>>> import numpy as np
>>> np.set_printoptions(suppress=True, linewidth=160)
>>> def tidy(a):
...     return np.round(a, 1) + 0
... 
>>> E = np.loadtxt("m.csv", delimiter=",")
>>> print(E)
[[ 4.   2.   1.9  0.8  2.   0. ]
 [ 4.   1.9  2.1  0.9  1.8  0. ]
 [ 4.   1.9  2.3  0.9  2.1 -0.1]
 [ 4.1  2.   2.1  1.   2.   0.1]
 [ 4.1  2.1  2.1  0.7  2.   0.1]
 [ 3.9  2.   1.9  0.9  2.  -0.1]
 [ 4.   2.2  2.   1.1  2.2  0. ]
 [ 4.   2.2  2.2  1.1  1.9 -0.2]
 [ 4.   2.1  1.9  1.1  2.1 -0.1]
 [ 4.2  2.1  1.9  0.9  2.  -0.1]
 [ 3.8  1.8  2.   1.   2.   0.1]
 [ 4.1  0.8  2.   5.   4.8  0.8]
 [ 4.   1.   2.2  4.9  5.2  1. ]
 [ 4.1  0.9  2.   5.   4.9  0.8]
 [ 4.   1.   2.   5.2  5.   1. ]
 [ 4.2  1.   2.1  5.   4.9  0.9]
 [ 3.9  1.   1.9  5.2  5.   1. ]
 [ 4.   1.1  1.8  5.3  4.8  0.9]
 [ 4.   1.1  2.1  5.   5.   0.9]
 [ 4.   1.   2.2  5.   5.   1. ]
 [ 4.   1.1  2.   5.2  5.   0.8]
 [ 3.9  0.8  2.1  5.   5.   1.1]
 [ 1.   2.9  3.   2.8  1.8  3. ]
 [ 1.1  3.   3.   3.1  2.   2.9]
 [ 1.1  3.2  2.9  3.1  1.9  3. ]
 [ 1.   3.   2.9  3.1  2.   2.9]
 [ 1.   3.1  2.9  2.9  2.2  2.9]
 [ 1.   2.9  2.8  2.8  1.8  3.1]
 [ 1.1  3.1  3.1  3.   1.9  2.9]
 [ 0.9  3.2  3.2  3.   2.   2.9]
 [ 1.   3.   3.1  3.   2.   2.9]
 [ 1.1  3.   3.1  3.   2.   3. ]
 [ 1.   3.1  3.2  3.1  2.3  3.1]]
>>> other = np.c_[E[:, :4] @ np.array([[2, 6, 3, 1], [6, 4, 9, 3], [9, 2, 9, 3], [1, 2, 2, 7]]), np.array([3, 2, 1, 4, 4, 1, 5, 1, 3, 4, 3, 3, 4, 5, 1, 5, 0, 4, 0, 5, 2, 3, 3, 1, 5, 1, 2, 3, 1, 5, 2, 5, 5])]
>>> print(tidy(other))
[[37.9 37.4 48.7 21.3  3. ]
 [39.2 37.6 49.8 22.3  2. ]
 [41.  38.  51.6 22.9  1. ]
 [40.1 38.8 51.2 23.4  4. ]
 [40.4 38.6 51.5 21.6  4. ]
 [37.8 37.  48.6 21.9  1. ]
 [40.3 39.  52.  24.3  5. ]
 [42.1 39.4 53.8 24.9  1. ]
 [38.8 38.4 50.2 23.7  3. ]
 [39.  39.2 50.4 22.5  4. ]
 [37.4 36.  47.6 22.2  3. ]
 [36.  41.8 47.5 47.5  3. ]
 [38.7 42.2 50.6 47.9  4. ]
 [36.6 42.2 48.4 47.8  5. ]
 [37.2 42.4 49.4 49.4  1. ]
 [38.3 43.4 50.5 48.5  5. ]
 [36.1 41.6 48.2 49.   0. ]
 [36.1 42.6 48.7 49.8  4. ]
 [38.5 42.6 50.8 48.6  0. ]
 [38.8 42.4 50.8 48.6  5. ]
 [37.8 42.8 50.3 49.7  2. ]
 [36.5 40.8 47.8 47.6  3. ]
 [49.2 29.2 61.7 38.3  3. ]
 [50.3 30.8 63.5 40.8  1. ]
 [50.6 31.4 64.4 41.1  5. ]
 [49.2 30.  62.3 40.4  1. ]
 [49.6 30.  62.8 39.3  2. ]
 [47.4 28.8 59.9 37.7  3. ]
 [51.7 31.2 65.1 40.7  1. ]
 [52.8 30.6 66.3 41.1  5. ]
 [50.9 30.2 63.9 40.3  2. ]
 [51.1 30.8 64.2 40.4  5. ]
 [52.5 31.  65.9 41.6  5. ]]
>>> print(np.linalg.matrix_rank(other))
5
>>> print(np.linalg.matrix_rank(np.c_[E, other]))
7
>>> print(tidy(np.linalg.norm(other - E @ np.linalg.lstsq(E, other)[0], axis=0)))
[0.  0.  0.  0.  8.8]
>>> x0 = np.array([3, -1, 2, 3, 1, -2])
>>> y = E @ x0
>>> c, lr = np.zeros(6), 1 / np.linalg.norm(E, 2) ** 2
>>> for i in range(25):
...     c -= lr * E.T @ (E @ c - y)
...     if i % 5 == 0: print(i, round(np.linalg.norm(E @ c - y), 1))
... 
0 29.3
5 16.4
10 9.2
15 5.3
20 3.3
>>> print(tidy(c))
[ 3.  -0.2  0.4  1.8  2.5 -0.8]
>>> f, r1 = E[14], E[8]
>>> print(tidy(f @ r1))
38.0
>>> p = (f @ r1) / (f @ f) * f
>>> print(tidy(np.linalg.norm(f + r1) ** 2 + np.linalg.norm(f - r1) ** 2))
207.4
>>> print(tidy(np.outer(f, r1)))
[[16.   8.4  7.6  4.4  8.4 -0.4]
 [ 4.   2.1  1.9  1.1  2.1 -0.1]
 [ 8.   4.2  3.8  2.2  4.2 -0.2]
 [20.8 10.9  9.9  5.7 10.9 -0.5]
 [20.  10.5  9.5  5.5 10.5 -0.5]
 [ 4.   2.1  1.9  1.1  2.1 -0.1]]
>>> print(tidy(p))
[2.1 0.5 1.  2.7 2.6 0.5]
>>> print(np.linalg.matrix_rank(np.outer(f, r1)))
1
>>> proj = E @ np.linalg.solve(E.T @ E, E.T)
>>> print(tidy(proj @ E[:, 3]))
[0.8 0.9 0.9 1.  0.7 0.9 1.1 1.1 1.1 0.9 1.  5.  4.9 5.  5.2 5.  5.2 5.3 5.  5.  5.2 5.  2.8 3.1 3.1 3.1 2.9 2.8 3.  3.  3.  3.  3.1]
>>> print(np.allclose(proj @ proj, proj))
True
>>> other = np.array([[1, 1, 2, 0, 1, 1, 0, 0, 2, 1, 0, 1],
...     [0, 2, 0, 1, 2, 1, 2, 1, 3, 3, 3, 1],
...     [1, 0, 3, 0, 2, 2, 3, 0, 0, 0, 3, 2],
...     [0, 2, 2, 1, 3, 0, 0, 2, 2, 3, 0, 1],
...     [1, 3, 0, 1, 0, 3, 2, 0, 2, 1, 1, 2],
...     [3, 1, 2, 3, 3, 0, 0, 1, 2, 2, 3, 3],
...     [2, 1, 2, 2, 3, 1, 0, 1, 1, 0, 3, 2],
...     [3, 0, 1, 2, 3, 0, 0, 2, 0, 0, 1, 3],
...     [3, 2, 1, 2, 0, 3, 1, 3, 3, 3, 1, 3],
...     [0, 1, 2, 0, 1, 3, 1, 1, 2, 1, 3, 2],
...     [1, 3, 0, 2, 1, 0, 0, 3, 1, 0, 2, 1],
...     [0, 2, 0, 0, 0, 2, 0, 1, 3, 3, 1, 1]])
>>> other[-1] = other[0]
>>> A = other + 0.1 * np.eye(12)
>>> print(A)
[[1.1 1.  2.  0.  1.  1.  0.  0.  2.  1.  0.  1. ]
 [0.  2.1 0.  1.  2.  1.  2.  1.  3.  3.  3.  1. ]
 [1.  0.  3.1 0.  2.  2.  3.  0.  0.  0.  3.  2. ]
 [0.  2.  2.  1.1 3.  0.  0.  2.  2.  3.  0.  1. ]
 [1.  3.  0.  1.  0.1 3.  2.  0.  2.  1.  1.  2. ]
 [3.  1.  2.  3.  3.  0.1 0.  1.  2.  2.  3.  3. ]
 [2.  1.  2.  2.  3.  1.  0.1 1.  1.  0.  3.  2. ]
 [3.  0.  1.  2.  3.  0.  0.  2.1 0.  0.  1.  3. ]
 [3.  2.  1.  2.  0.  3.  1.  3.  3.1 3.  1.  3. ]
 [0.  1.  2.  0.  1.  3.  1.  1.  2.  1.1 3.  2. ]
 [1.  3.  0.  2.  1.  0.  0.  3.  1.  0.  2.1 1. ]
 [1.  1.  2.  0.  1.  1.  0.  0.  2.  1.  0.  1.1]]
>>> rng = np.random.default_rng(81)
>>> labels = rng.permutation(12)
>>> print(labels)
[ 9  1 10  5  7  0 11  8  2  6  3  4]
>>> other = A[labels][:, labels]
>>> print(tidy(np.sort(np.abs(np.linalg.eigvals(other)))))
[ 0.1  0.7  0.7  2.8  2.8  2.9  2.9  3.2  3.2  3.5  3.5 16.6]
>>> print(tidy(np.trace(other)))
17.2
>>> print(tidy(np.linalg.det(other)), tidy(np.linalg.det(A[labels])))
5583.0 5583.0
>>> print(other)
[[1.1 1.  3.  3.  1.  0.  2.  2.  2.  1.  0.  1. ]
 [3.  2.1 3.  1.  1.  0.  1.  3.  0.  2.  1.  2. ]
 [0.  3.  2.1 0.  3.  1.  1.  1.  0.  0.  2.  1. ]
 [2.  1.  3.  0.1 1.  3.  3.  2.  2.  0.  3.  3. ]
 [0.  0.  1.  0.  2.1 3.  3.  0.  1.  0.  2.  3. ]
 [1.  1.  0.  1.  0.  1.1 1.  2.  2.  0.  0.  1. ]
 [1.  1.  0.  1.  0.  1.  1.1 2.  2.  0.  0.  1. ]
 [3.  2.  1.  3.  3.  3.  3.  3.1 1.  1.  2.  0. ]
 [0.  0.  3.  2.  0.  1.  2.  0.  3.1 3.  0.  2. ]
 [0.  1.  3.  1.  1.  2.  2.  1.  2.  0.1 2.  3. ]
 [3.  2.  0.  0.  2.  0.  1.  2.  2.  0.  1.1 3. ]
 [1.  3.  1.  3.  0.  1.  2.  2.  0.  2.  1.  0.1]]
>>> print(np.allclose(other, A))
False
